$ python -q
>>> import numpy as np
>>> np.set_printoptions(suppress=True, linewidth=100)
>>> feats = np.load("arr.npy")
>>> print(feats)
[[-0.64 -0.38 -0.78]
 [ 4.06 -3.87 -0.19]
 [-6.32  0.02 -1.2 ]]
>>> print(np.round(np.linalg.norm(feats, "nuc"), 2))
11.76
>>> print(np.round(np.linalg.norm(feats, axis=1), 2))
[1.08 5.61 6.43]
>>> print(np.linalg.norm(feats, axis=1).argmax())
2
>>> print(round(np.linalg.norm(feats) ** 2 / np.linalg.norm(feats, 2) ** 2, 2))
1.18
>>> print(round(np.linalg.norm(feats[1], 1), 2), round(np.linalg.norm(feats[1], np.inf), 2))
8.12 4.06
>>> q = feats.astype(float).copy()
>>> for j in range(3):
...     q[:, j] -= q[:, :j] @ (q[:, :j].T @ q[:, j])
...     q[:, j] /= np.linalg.norm(q[:, j])
... 
>>> print(np.round(q.T @ feats, 2) + 0)
[[ 7.54 -2.07  0.97]
 [ 0.    3.29  0.92]
 [ 0.    0.    0.55]]
>>> m1 = np.loadtxt("data.csv", delimiter=",")
>>> print(m1.round(2))
[[-0.15  0.37 -2.97]
 [-0.6  -1.91  2.23]
 [ 1.    1.8   2.18]
 [ 0.94  1.6   2.36]
 [-0.21  0.22 -2.98]
 [-1.14 -2.23 -1.66]
 [-0.34 -0.08 -2.98]
 [-0.13  0.4  -2.97]
 [ 1.19  2.47  1.22]
 [-0.16  0.35 -2.98]
 [-0.5  -1.73  2.4 ]
 [-1.16 -2.31 -1.52]
 [-0.14  0.39 -2.97]
 [ 0.1   0.91 -2.86]
 [ 0.09  0.89 -2.86]
 [-1.18 -2.76  0.13]
 [ 1.02  2.61 -1.08]
 [ 0.49  1.72 -2.41]
 [-0.38 -0.18 -2.97]
 [-0.29  0.05 -2.99]
 [-1.13 -2.2  -1.7 ]
 [-0.61 -1.94  2.2 ]
 [-0.53 -0.52 -2.91]
 [-0.59 -0.69 -2.86]
 [ 0.82  1.29  2.58]
 [-0.77 -1.15 -2.66]
 [-0.44 -1.62  2.49]]
>>> C = m1[[19, 12]].astype(float)
>>> for _ in range(6):
...     lab = np.linalg.norm(m1[:, None] - C, axis=-1).argmin(axis=1)
...     C = np.array([m1[lab == j].mean(axis=0) for j in range(2)])
... 
>>> print(lab)
[1 0 0 0 1 0 1 1 1 1 0 0 1 1 1 0 1 1 1 1 0 0 1 1 0 1 0]
>>> print(np.abs(C[1] - C[0]).argmax())
2
>>> cov = np.cov(m1, rowvar=False)
>>> print(np.argsort(-m1.std(axis=0).round(6), kind="stable"))
[2 1 0]
>>> print(np.argwhere(np.triu(np.abs(np.corrcoef(m1.T)) > 0.8, 1)))
[[0 1]]
>>> print(cov.shape)
(3, 3)
>>> C = 10 * np.array([[-1.5, -1.0, -0.6], [-0.8, 1.8, -0.8], [0.8, 0.4, 0.1]])
>>> rng = np.random.default_rng(2989)
>>> lab = rng.integers(0, 3, 26)
>>> M = C[lab] + rng.normal(size=(26, 3))
>>> print(M.round(2))
[[-15.02 -10.66  -5.35]
 [-14.15 -11.33  -7.08]
 [ -8.77  17.71  -9.5 ]
 [  6.94   3.91   1.73]
 [  8.5    3.79   0.12]
 [  6.47   5.83   1.63]
 [-14.63  -8.56  -6.06]
 [-15.9   -8.22  -5.64]
 [ -7.    16.72  -8.82]
 [-14.27  -9.52  -4.77]
 [ -7.61  17.09  -8.74]
 [-15.04  -9.1   -5.3 ]
 [-16.18  -9.28  -6.63]
 [  7.57   3.55   2.67]
 [ -6.83  17.7   -6.66]
 [ -6.9   18.04  -7.47]
 [  7.35   3.52   0.72]
 [-17.56 -11.73  -5.77]
 [  8.22   3.86   2.13]
 [  7.76   3.73   0.84]
 [-15.26  -9.51  -6.05]
 [  9.3    3.09   1.6 ]
 [-15.12 -11.18  -4.7 ]
 [-16.88 -10.61  -7.37]
 [ -6.31  18.21 -10.63]
 [ -7.38  18.86  -8.98]]
>>> Ac = (M - M.mean(axis=0)) / M.std(axis=0)
>>> print(np.argwhere(np.abs(Ac) > 2))
[]
>>> beta = np.linalg.lstsq(np.delete(Ac, 2, axis=1), Ac[:, 2])[0]
>>> print(np.abs(beta).argmax())
0
>>> print(round(1 - np.var(Ac[:, 2] - np.delete(Ac, 2, axis=1) @ beta), 2))
0.94
>>> A = np.load("block6.npy")
>>> print(A)
[[ 4  3 -1 -5]
 [ 0 -1 -5 -9]
 [ 7  6  2 -2]]
>>> print(np.argsort(-np.linalg.norm(A, axis=0).round(6), kind="stable")[:3])
[3 0 1]
>>> print([round(float(x), 2) for x in np.linalg.svd(A, compute_uv=False)[:3]])
[12.35, 9.93, 0.0]
>>> print(np.linalg.cond(A) > 100)
True
>>> X = np.array([[-0.3, -0.8, -2.8],
...     [-0.3, 0.3, -1.2],
...     [-0.4, -1.0, 0.1],
...     [-0.9, -0.1, 1.4]])
>>> X[:, 2] *= 10
>>> print(X)
[[ -0.3  -0.8 -28. ]
 [ -0.3   0.3 -12. ]
 [ -0.4  -1.    1. ]
 [ -0.9  -0.1  14. ]]
>>> th = np.radians(15)
>>> r_ = np.eye(3)
>>> r_[2, 2] = r_[1, 1] = np.cos(th)
>>> r_[2, 1], r_[1, 2] = -np.sin(th), np.sin(th)
>>> print(r_.round(2))
[[ 1.    0.    0.  ]
 [ 0.    0.97  0.26]
 [ 0.   -0.26  0.97]]
>>> out = X @ r_.T
>>> print(np.round(np.abs(out - X).max(axis=0), 2))
[0.   7.22 1.16]
>>> print(out.round(2))
[[ -0.3   -8.02 -26.84]
 [ -0.3   -2.82 -11.67]
 [ -0.4   -0.71   1.22]
 [ -0.9    3.53  13.55]]
>>> print(np.round(np.linalg.svd(X, compute_uv=False), 2), np.round(np.linalg.svd(out, compute_uv=False), 2))
[33.54  1.42  0.8 ] [33.54  1.42  0.8 ]
>>> arr = np.load("x.npy")
>>> print(arr)
[[-1.  2.  0.  0.]
 [ 3. -3.  0.  0.]
 [ 0.  0.  1.  0.]
 [ 0.  0.  1.  9.]]
>>> vec = np.array([0, 2, -3, -1])
>>> rhs = arr @ vec
>>> print(rhs)
[  4.  -6.  -3. -12.]
>>> print(np.round(np.linalg.solve(arr.T, arr[1]), 2))
[0. 1. 0. 0.]
>>> print(np.round(np.linalg.solve(arr, -3 * rhs), 2))
[ 0. -6.  9.  3.]
>>> print(np.round(np.linalg.solve(arr, rhs), 2))
[ 0.  2. -3. -1.]
>>> print(np.round(np.linalg.solve(arr, rhs + arr[:, 2]), 2))
[ 0.  2. -2. -1.]
>>> print(round(float(np.linalg.det(arr.T)), 2))
-27.0
>>> print(np.round(np.linalg.det(2 * arr), 2), round(float(np.linalg.det(arr)), 2))
-432.0 -27.0
>>> print(round(float(np.linalg.det(arr[::-1])), 2))
-27.0
>>> print(np.einsum("ij,ji->", arr, arr))
104.0
>>> print(np.einsum("ii->", arr))
6.0
>>> W0 = np.loadtxt("test6.csv", delimiter=",")
>>> print(W0)
[[ 3.  0.  0.]
 [ 0. -3.  3.]
 [ 0.  0.  0.]]
>>> print([int(np.linalg.matrix_rank(np.linalg.matrix_power(W0, p))) for p in range(1, 4)])
[2, 2, 2]
>>> print(np.prod(np.diag(W0)), np.round(np.linalg.det(W0), 2))
-0.0 0.0
>>> print(np.linalg.matrix_rank(W0 - W0[0, 0] * np.eye(3)))
2
